$ python3 -q
>>> import numpy as np
>>> np.set_printoptions(precision=3, suppress=True, linewidth=100, sign=" ")
>>> W0 = np.array([[0, 0, 1, 1], [0, 0, 1, 1], [1, 1, 0, 1], [1, 1, 1, 0]])
>>> print(W0)
[[ 0  0  1  1]
 [ 0  0  1  1]
 [ 1  1  0  1]
 [ 1  1  1  0]]
>>> print(W0 @ W0)
[[ 2  2  1  1]
 [ 2  2  1  1]
 [ 1  1  3  2]
 [ 1  1  2  3]]
>>> print(W0.sum(axis=0))
[ 2  2  3  3]
>>> low = np.diag(W0.sum(axis=1)) - W0
>>> print(low @ np.ones(4))
[ 0.  0.  0.  0.]
>>> print(round(np.linalg.det(low[1:, 1:])))
8
>>> print(np.round(np.linalg.eigvalsh(low), 3) + 0)
[ 0.  2.  4.  4.]
>>> arr = np.array([[2, -1, 1], [2, 2, -2], [-1, -2, 2]])
>>> print([round(float(x), 3) for x in np.linalg.svd(arr, compute_uv=False)[:3]])
[4.553, 2.504, 0.0]
>>> print(round(float(np.linalg.norm(arr, 2) / np.linalg.norm(arr)), 3))
0.876
>>> ev, V = np.linalg.eigh(W0)
>>> print(np.round(V.T @ V, 3) + 0)
[[ 1.  0.  0.  0.]
 [ 0.  1.  0.  0.]
 [ 0.  0.  1.  0.]
 [ 0.  0.  0.  1.]]
>>> print(np.round(V @ np.diag(ev) @ V.T, 3) + 0)
[[ 0.  0.  1.  1.]
 [ 0.  0.  1.  1.]
 [ 1.  1.  0.  1.]
 [ 1.  1.  1.  0.]]
>>> f, g = arr[2], arr[1]
>>> print(f @ f)
9
>>> print(f @ g)
-10
>>> pr = (f @ g) / (f @ f) * f
>>> print(np.round((g - pr) @ f, 3))
0.0
>>> print(np.round(np.linalg.norm(f + g) ** 2 + np.linalg.norm(f - g) ** 2, 3))
42.0
>>> print(np.linalg.matrix_rank(np.outer(f, g)))
1
>>> print(np.outer(f, g))
[[-2 -2  2]
 [-4 -4  4]
 [ 4  4 -4]]
>>> x0 = np.array([3, 4, 0])
>>> print(np.einsum("ij,j->i", arr, x0))
[  2  14 -11]
>>> print(np.sign((arr @ x0).round(6)))
[ 1  1 -1]
>>> print(arr @ np.eye(3)[0])
[ 2.  2. -1.]
>>> left, sig, Vh = np.linalg.svd(arr, full_matrices=False)
>>> print(left.shape, sig.shape, Vh.shape)
(3, 3) (3,) (3, 3)
>>> print(np.abs(Vh[0]))
[ 0.434  0.637  0.637]
>>> print(np.abs(left[:, 0]).round(6).argmax())
1
>>> K = np.loadtxt("out7.csv", delimiter=",")
>>> print(K)
[[ 0.053  0.947  0.316]
 [ 0.947  0.053 -0.316]
 [ 0.316 -0.316  0.895]]
>>> ev, V = np.linalg.eig(K)
>>> print(round(np.prod(ev), 3))
-1.0
>>> print(ev)
[ 1. -1.  1.]
>>> print(np.sort(np.linalg.eigvals(np.linalg.inv(K))))
[-1.  1.  1.]
>>> print(np.round(K @ V[:, 0] - ev[0] * V[:, 0], 3) + 0)
[ 0.  0.  0.]
>>> print(np.sort(np.linalg.eigvals(K.T)))
[-1.  1.  1.]
>>> print(np.sort(np.linalg.eigvals(K @ K)))
[ 1.  1.  1.]
>>> ev, V = np.linalg.eigh(K)
>>> x0 = np.array([-2, 4, 1])
>>> print(V * np.maximum(ev, 0) @ V.T)
[[ 0.526  0.474  0.158]
 [ 0.474  0.526 -0.158]
 [ 0.158 -0.158  0.947]]
>>> print(round(float(x0 @ K @ x0 / (x0 @ x0)), 3), ev[0], ev[-1])
-0.81 -1.0 1.0
>>> print(round(np.abs(K).sum(axis=1).max(), 3), np.abs(ev).max())
1.526 1.0
>>> print(x0 @ K @ x0)
-17.0
>>> W1 = np.array([[1, 3, -5], [0, -1, 5], [-2, 2, 5]])
>>> b = np.array([-7, 6, -7])
>>> act = np.maximum(K @ W1 + b, 0)
>>> print(act)
[[ 0.     5.842  0.   ]
 [ 0.     8.158  0.   ]
 [ 0.     9.053  0.   ]]
>>> Z = np.array([[0, -2, 2], [-2, -1, 1], [-1, 0, -1]])
>>> print(act @ Z)
[[-11.684  -5.842   5.842]
 [-16.316  -8.158   8.158]
 [-18.105  -9.053   9.053]]
>>> Z = np.sign(np.array([[-4, 2, -4], [3, -4, 5], [-5, 1, 2]]))
>>> Y = (np.tril(Z, -1) + np.eye(3)) @ (np.triu(Z, 1) + np.eye(3))
>>> ev = np.array([3, 5, 3])
>>> J = np.rint(Y * ev @ np.linalg.inv(Y)) + 0
>>> print(J)
[[ -3.   4.  -2.]
 [-12.  11.  -4.]
 [  0.   0.   3.]]
>>> x0 = np.array([-2, 1, -2])
>>> rhs = J @ x0
>>> b, lr = np.zeros(3), 1 / np.linalg.norm(J, 2) ** 2
>>> for i in range(5):
...     b -= lr * J.T @ (J @ b - rhs)
...     if i % 1 == 0: print(i, round(np.linalg.norm(J @ b - rhs), 3))
... 
0 3.91
1 3.799
2 3.692
3 3.587
4 3.486
>>> print(b)
[-1.774  1.688 -0.843]
>>> print(round(float(np.linalg.cond(J)), 3))
20.618
>>> rng = np.random.default_rng(12299)
>>> Y = J + rng.integers(-2, 3, (3, 1)) @ rng.integers(-2, 3, (1, 3))
>>> print(Y)
[[ -3.   4.  -2.]
 [-12.  11.  -5.]
 [  0.   0.   2.]]
>>> print(np.linalg.svd(Y - J, compute_uv=False))
[ 1.414  0.     0.   ]
>>> print(np.abs(Y - J).sum(axis=1))
[ 0.  1.  1.]
>>> print(Y - J)
[[ 0.  0.  0.]
 [ 0.  0. -1.]
 [ 0.  0. -1.]]
>>> labels = rng.permutation(3)
>>> Y = J[:, labels] * rng.choice([-1, 1], 3)
>>> print(Y)
[[ -4.  -3.  -2.]
 [-11. -12.  -4.]
 [ -0.   0.   3.]]
>>> left, _, Vh = np.linalg.svd(J.T @ Y)
>>> print(np.round(left @ Vh, 3) + 0)
[[ 0.  1.  0.]
 [-1.  0.  0.]
 [ 0.  0.  1.]]
>>> mat = np.load("w.npy")
>>> print(mat)
[[ 0 -9 -3 -7]
 [ 0 -9 -3 -7]
 [ 1 -8 -2 -6]]
>>> f = np.array([4, 8, 7])
>>> print(np.convolve(mat[2], f))
[  4 -24 -65 -96 -62 -42]
>>> print(np.polyval(f, mat[2]))
[  19  199    7  103]
>>> print(round(np.trace(np.linalg.pinv(mat) @ mat), 3))
2.0
>>> print(np.linalg.lstsq(mat[:-1].T, mat[-1])[2])
1
>>> print(np.round(mat @ np.linalg.pinv(mat) @ mat, 3) + 0)
[[ 0. -9. -3. -7.]
 [ 0. -9. -3. -7.]
 [ 1. -8. -2. -6.]]
>>> print(np.allclose(mat[:-1].T @ np.linalg.lstsq(mat[:-1].T, mat[-1])[0], mat[-1]))
False
>>> r = np.linalg.matrix_rank(mat)
>>> print(r)
2
>>> null = np.linalg.svd(mat)[2][r:].T
>>> print([int(np.linalg.matrix_rank(np.delete(mat, i, axis=0))) for i in range(3)])
[2, 2, 1]
>>> print([int(np.linalg.matrix_rank(mat[:i])) for i in range(1, len(mat) + 1)])
[1, 1, 2]
>>> print([int(np.linalg.matrix_rank(mat[:, :j + 1])) for j in range(4)])
[1, 2, 2, 2]
>>> print(null.shape)
(4, 2)
>>> A = np.load("block10.npy")
>>> print(A)
[[ 3.892  5.963 -0.03  -0.004]
 [ 1.101 -8.049  0.889 -5.158]
 [-0.944  8.044 -1.121  5.105]]
>>> W1 = np.array([[3, 1, 0, 0], [3, 2, 3, 0], [2, 2, 0, 3], [0, 0, 3, 1]])
>>> b = np.array([-2, -2, -1, 0])
>>> act = np.maximum(A @ W1 + b, 0)
>>> print(np.linalg.matrix_rank(act))
2
>>> print((act > 0).astype(int))
[[ 1  1  1  0]
 [ 0  0  0  0]
 [ 1  1  1  1]]
>>> Z = np.array([[0, 2, 8], [1, 6, 0], [5, 1, 6], [3, 5, 4]])
>>> print(act @ Z)
[[  98.143  154.435  321.302]
 [   0.       0.       0.   ]
 [ 208.363  146.685  374.114]]
>>> print(W1 @ Z)
[[  1  12  24]
 [ 17  21  42]
 [ 11  31  28]
 [ 18   8  22]]
